$ python3 -q
>>> import numpy as np
>>> np.set_printoptions(precision=2, suppress=True, linewidth=120)
>>> rd = lambda a: np.round(a, 2) + 0
>>> E = np.load("arr.npy")
>>> E
array([[ 2.,  2., -1., -3.],
       [ 3.,  3.,  2.,  0.],
       [ 0.,  0.,  4.,  1.],
       [ 0.,  0.,  1.,  1.]])
>>> A2 = np.array([[1, 1, 1], [0, 0, 2]])
>>> W2 = np.kron(A2, E)
>>> print(rd(np.linalg.norm(W2, 2)), rd(np.linalg.norm(A2, 2) * np.linalg.norm(E, 2)))
13.04 13.04
>>> W2.shape
(8, 12)
>>> print(W2)
[[ 2.  2. -1. -3.  2.  2. -1. -3.  2.  2. -1. -3.]
 [ 3.  3.  2.  0.  3.  3.  2.  0.  3.  3.  2.  0.]
 [ 0.  0.  4.  1.  0.  0.  4.  1.  0.  0.  4.  1.]
 [ 0.  0.  1.  1.  0.  0.  1.  1.  0.  0.  1.  1.]
 [ 0.  0. -0. -0.  0.  0. -0. -0.  4.  4. -2. -6.]
 [ 0.  0.  0.  0.  0.  0.  0.  0.  6.  6.  4.  0.]
 [ 0.  0.  0.  0.  0.  0.  0.  0.  0.  0.  8.  2.]
 [ 0.  0.  0.  0.  0.  0.  0.  0.  0.  0.  2.  2.]]
>>> np.linalg.matrix_rank(W2)
np.int64(6)
>>> left, sig, Vh = np.linalg.svd(E)
>>> evecs = Vh[:(sig > 1e-8).sum()]
>>> rng = np.random.default_rng(32456)
>>> x0 = E[2] + -2 * E[0] + rng.integers(2) * np.eye(4)[2]
>>> x0
array([-4., -4.,  7.,  7.])
>>> np.linalg.matrix_rank(np.vstack([E, x0]))
np.int64(3)
>>> rd(np.linalg.norm(x0 - evecs.T @ evecs @ x0))
np.float64(0.0)
>>> print(np.allclose(evecs.T @ evecs @ x0, x0))
True
>>> rd(evecs.T @ evecs)
array([[0.5, 0.5, 0. , 0. ],
       [0.5, 0.5, 0. , 0. ],
       [0. , 0. , 1. , 0. ],
       [0. , 0. , 0. , 1. ]])
>>> labels = rng.permutation(4)
>>> labels
array([3, 2, 0, 1])
>>> A2 = E[labels][:, labels]
>>> rd(np.linalg.det(A2)), rd(np.linalg.det(E[labels]))
(np.float64(0.0), np.float64(0.0))
>>> rd(np.sort(np.abs(np.linalg.eigvals(A2))))
array([0. , 0.7, 4.3, 5. ])
>>> arr = np.load("run7.npy")
>>> arr
array([[-2.96,  0.4 ],
       [ 0.4 ,  0.96]])
>>> x0 = np.array([-2, 8])
>>> rhs = arr @ x0
>>> coef, lr = np.zeros(2), 1 / np.linalg.norm(arr, 2) ** 2
>>> for i in range(200):
...     coef -= lr * arr.T @ (arr @ coef - rhs)
...     if i % 50 == 0: print(i, round(np.linalg.norm(arr @ coef - rhs), 2))
... 
0 6.9
50 0.02
100 0.0
150 0.0
>>> rd(coef)
array([-2.,  8.])
>>> A2 = np.linalg.inv(arr)
>>> rd(np.linalg.det(arr) * np.linalg.det(A2))
np.float64(1.0)
>>> (np.abs(A2) > 1e-9).astype(int)
array([[1, 1],
       [1, 1]])
>>> rd(np.linalg.det(arr) * A2)
array([[ 0.96, -0.4 ],
       [-0.4 , -2.96]])
>>> rd(arr @ A2)
array([[1., 0.],
       [0., 1.]])
>>> evals, evecs = np.linalg.eigh(arr)
>>> x0 = np.array([0, 1])
>>> rd(evecs * np.abs(evals) @ evecs.T)
array([[ 2.98, -0.2 ],
       [-0.2 ,  1.02]])
>>> x0 @ arr @ x0
np.float64(0.96)
>>> Q, evecs = np.linalg.qr(arr[:, :1])[0], np.linalg.qr(arr[:, 1:])[0]
>>> sig = np.linalg.svd(Q.T @ evecs, compute_uv=False)
>>> print(rd(np.degrees(np.arccos(sig.clip(0, 1)))))
[75.08]
>>> rd(np.linalg.norm(Q @ Q.T - evecs @ evecs.T, 2))
np.float64(0.97)
>>> print(rd(sig))
[0.26]
>>> (sig > 0.9).sum()
np.int64(0)
>>> rd(np.abs(np.linalg.eigvals(arr)).max())
np.float64(3.0)
>>> rd(np.linalg.det(arr))
np.float64(-3.0)
>>> print(rd(np.sort(np.abs(np.linalg.eigvals(arr)))))
[1. 3.]
>>> rd(np.linalg.matrix_power(arr, 3))
array([[-26.73,   2.8 ],
       [  2.8 ,   0.72]])
>>> rd(arr @ arr)
array([[ 8.92, -0.8 ],
       [-0.8 ,  1.08]])
>>> np.allclose(arr, arr.T)
True
>>> A = np.load("a.npy")
>>> A
array([[  0.7,   1.3,  -0.2,  -0.2],
       [  1.1,   0.6,  -0.4,  -0.3],
       [ -0.1,  -1.9,   1. ,  -1.2],
       [ -0.1,   0. ,  -0.3,  -0.7],
       [  0. ,   2.1,   2.4,   0.6],
       [ -0.6,  -0.5,  -0.1,   0.3],
       [ -2.1,  -0.4,  -1.6,  -0.6],
       [ -0.7,   0.6,   0. ,   0.8],
       [  0.3,  -0.8,  -0.9,  -0.5],
       [ -0.2,   0.3,  -0.2,  -0.1],
       [  1. ,  -1.1,   0.6,  -0.9],
       [ -0.3,  -0.1,  -0.1,  -0.3],
       [  0.5,  -0.6,  -1.2,   0.9],
       [  1. ,   0. ,   0.1,   0.8],
       [ -1.2,   0.5,  -0.4,   0.1],
       [  0.3,  -0.1,   0.4,  -0.3],
       [  1. ,   0.7,  -1.2,   0.9],
       [ -0.3,   1. ,   0. ,   0.7],
       [ -0.1,   0.1,   1.5,   0.1],
       [  0. , -28. , -18. ,  10. ],
       [  0.1,   0.4,   1.6,  -0.8]])
>>> labels = A[:, 3] > np.median(A[:, 3])
>>> u = A[labels].mean(axis=0) - A[~labels].mean(axis=0)
>>> ((A - A.mean(axis=0)) @ u > 0).astype(int)
array([0, 0, 0, 0, 0, 0, 0, 0, 0, 0, 0, 0, 1, 0, 0, 0, 0, 0, 0, 1, 0])
>>> np.argsort(-np.abs(u).round(6), kind="stable")
array([1, 3, 2, 0])
>>> labels.astype(int)
array([0, 0, 0, 0, 1, 1, 0, 1, 0, 0, 0, 0, 1, 1, 1, 0, 1, 1, 1, 1, 0])
>>> u = np.array([1, 1])
>>> A2 = arr + np.outer(u, np.eye(2)[1])
>>> print(np.linalg.matrix_rank(np.linalg.inv(A2) - np.linalg.inv(arr), tol=1e-8))
1
>>> A2 = E[0, 0] * E[1:] - np.outer(E[1:, 0], E[0])
>>> A2
array([[0., 0., 7., 9.],
       [0., 0., 8., 2.],
       [0., 0., 2., 2.]])
>>> E[:, 0] / E[0, 0]
array([1. , 1.5, 0. , 0. ])
>>> np.flatnonzero(~A2.round(6).any(axis=1))
array([], dtype=int64)
>>> np.linalg.matrix_rank(A2), np.linalg.matrix_rank(E)
(np.int64(2), np.int64(3))
